>>> import numpy as np
>>> np.set_printoptions(precision=2, suppress=True, linewidth=200)
>>> rnd = lambda a: np.round(a, 2) + 0
>>> M = np.array([[2, -5, 3, 4, 2, 3, 5],
...     [-3, -3, -2, -1, 4, 5, -5],
...     [3, 3, 4, 1, 1, -4, -3],
...     [-1, 2, -4, 0, -4, -5, 0],
...     [4, 3, -3, 3, 3, 5, 4],
...     [-3, 1, -5, 3, 3, 0, -4],
...     [0, -1, -4, 2, 5, -4, -1]])
>>> print(M)
[[ 2 -5  3  4  2  3  5]
 [-3 -3 -2 -1  4  5 -5]
 [ 3  3  4  1  1 -4 -3]
 [-1  2 -4  0 -4 -5  0]
 [ 4  3 -3  3  3  5  4]
 [-3  1 -5  3  3  0 -4]
 [ 0 -1 -4  2  5 -4 -1]]
>>> Q, evecs = np.linalg.qr(M[:, :6])[0], np.linalg.qr(M[:, 6:])[0]
>>> sigma = np.linalg.svd(Q.T @ evecs, compute_uv=False)
>>> print(rnd(np.degrees(np.arccos(sigma.clip(0, 1)))))
[15.68]
>>> print(rnd(sigma))
[0.96]
>>> t = np.radians(45)
>>> R = np.eye(7)
>>> R[6, 6] = R[3, 3] = np.cos(t)
>>> R[6, 3], R[3, 6] = -np.sin(t), np.sin(t)
>>> print(rnd(R))
[[ 1.    0.    0.    0.    0.    0.    0.  ]
 [ 0.    1.    0.    0.    0.    0.    0.  ]
 [ 0.    0.    1.    0.    0.    0.    0.  ]
 [ 0.    0.    0.    0.71  0.    0.    0.71]
 [ 0.    0.    0.    0.    1.    0.    0.  ]
 [ 0.    0.    0.    0.    0.    1.    0.  ]
 [ 0.    0.    0.   -0.71  0.    0.    0.71]]
>>> other = M @ R.T
>>> print(rnd(np.linalg.det(R)), rnd(np.trace(R)))
1.0 6.41
>>> vec = np.array([-1, -4, -2, -1, -5, -5, -2])
>>> a = np.maximum(M @ vec, 0)
>>> print(a)
[ 0  0  0 46  0  0  7]
>>> print(np.maximum(M @ vec, 0) - np.maximum(-M @ vec, 0))
[-27 -15  -3  46 -61  -1   7]
>>> vec = np.array([1, 3, 1, 3, 3, 0, 1])
>>> y = M @ vec
>>> c, lr = np.zeros(7), 1 / np.linalg.norm(M, 2) ** 2
>>> for i in range(6):
...     c -= lr * M.T @ (M @ c - y)
...     if i % 2 == 0: print(i, round(np.linalg.norm(M @ c - y), 2))
... 
0 22.31
2 8.79
4 4.95
>>> print(rnd(np.linalg.cond(M)))
11.91
>>> other = np.array([[-1, 1], [-1, -1], [0, 2], [-2, 0], [-2, -1], [0, -1], [0, -1]])
>>> print(np.einsum("ij->j", M))
[  2   0 -11  12  14   0  -4]
>>> print(np.linalg.matrix_rank(np.vstack([M, other.T])))
7
>>> print(M @ other)
[[ -9   3]
 [  0  -8]
 [-10  14]
 [  7  -2]
 [-19 -17]
 [-10 -13]
 [-13  -7]]
>>> print(np.linalg.matrix_rank(M @ other))
2
>>> print(np.einsum("ik,kj->ij", M, other))
[[ -9   3]
 [  0  -8]
 [-10  14]
 [  7  -2]
 [-19 -17]
 [-10 -13]
 [-13  -7]]
>>> print(other.T @ M.T)
[[ -9   0 -10   7 -19 -10 -13]
 [  3  -8  14  -2 -17 -13  -7]]
>>> print(np.einsum("ij,ij->i", M, M))
[92 89 61 62 93 69 63]
